$ python -q
>>> import numpy as np
>>> from numpy import linalg as LA
>>> np.set_printoptions(precision=2, suppress=True, linewidth=100)
>>> tidy = lambda a: np.round(a, 2) + 0
>>> m1 = np.loadtxt("a.csv", delimiter=",")
>>> m1
array([[ 2., -1.,  0., -2.,  5.,  2.,  2.,  0.,  3., -1.],
       [-3.,  3.,  1., -1.,  2., -1.,  1., -1.,  3., -2.],
       [ 2., -3., -1.,  0.,  3.,  3., -1.,  1.,  3.,  0.],
       [ 2., -1., -2.,  0.,  2.,  2.,  0., -1., -1., -1.],
       [ 0., -1.,  1., -2.,  1.,  1.,  1., -1.,  4., -1.],
       [-1.,  1., -1.,  2.,  3., -2.,  2.,  3.,  0., -2.],
       [ 2.,  2.,  2.,  2.,  2.,  1.,  2., -2.,  1., -1.],
       [-2.,  0.,  2.,  0.,  0.,  1.,  0.,  1.,  2.,  1.],
       [ 1., -2.,  1.,  0.,  1.,  1.,  2.,  2.,  2., -1.],
       [ 0., -1., -1.,  1.,  1.,  0.,  0.,  1.,  3., -3.],
       [-2.,  1.,  0.,  1.,  0.,  0.,  1.,  0.,  1., -3.],
       [-2.,  1.,  1.,  1.,  4.,  2.,  2.,  2.,  2., -2.],
       [ 2.,  0.,  3.,  2.,  3.,  2.,  1.,  0.,  5.,  0.],
       [-3.,  0.,  4.,  1.,  3.,  1.,  4.,  5.,  5., -2.],
       [ 1.,  0., -2.,  1.,  3.,  2.,  2.,  5.,  4., -3.],
       [ 4.,  0.,  1.,  2.,  3.,  1.,  1., -1.,  3., -1.],
       [ 2.,  0., -4.,  0.,  0.,  2., -2.,  1.,  1.,  0.]])
>>> x = np.array([4, -1, -5, -2, -3, -8, 5, 6, -5, -1])
>>> y = m1 @ x
>>> tidy(LA.pinv(m1) @ m1)
array([[1., 0., 0., 0., 0., 0., 0., 0., 0., 0.],
       [0., 1., 0., 0., 0., 0., 0., 0., 0., 0.],
       [0., 0., 1., 0., 0., 0., 0., 0., 0., 0.],
       [0., 0., 0., 1., 0., 0., 0., 0., 0., 0.],
       [0., 0., 0., 0., 1., 0., 0., 0., 0., 0.],
       [0., 0., 0., 0., 0., 1., 0., 0., 0., 0.],
       [0., 0., 0., 0., 0., 0., 1., 0., 0., 0.],
       [0., 0., 0., 0., 0., 0., 0., 1., 0., 0.],
       [0., 0., 0., 0., 0., 0., 0., 0., 1., 0.],
       [0., 0., 0., 0., 0., 0., 0., 0., 0., 1.]])
>>> rng = np.random.default_rng(38858)
>>> y = y + 0.05 * rng.normal(size=17)
>>> tidy(y)
array([-21.99, -29.95, -31.06,  -3.01, -30.96,  33.06, -27.97, -30.97,   3.05,  -5.06,  -7.98,
       -29.96, -56.05, -23.97,  10.04, -25.02,   2.96])
>>> c, *_ = LA.lstsq(m1, y)
>>> tidy(m1.T @ (y - m1 @ c))
array([0., 0., 0., 0., 0., 0., 0., 0., 0., 0.])
>>> tidy(c)
array([ 3.98, -1.01, -5.04, -1.98, -3.01, -8.  ,  5.08,  5.98, -4.99, -0.96])
>>> c.round()
array([ 4., -1., -5., -2., -3., -8.,  5.,  6., -5., -1.])
>>> P = m1 @ LA.solve(m1.T @ m1, m1.T)
>>> tidy(np.trace(P))
np.float64(10.0)
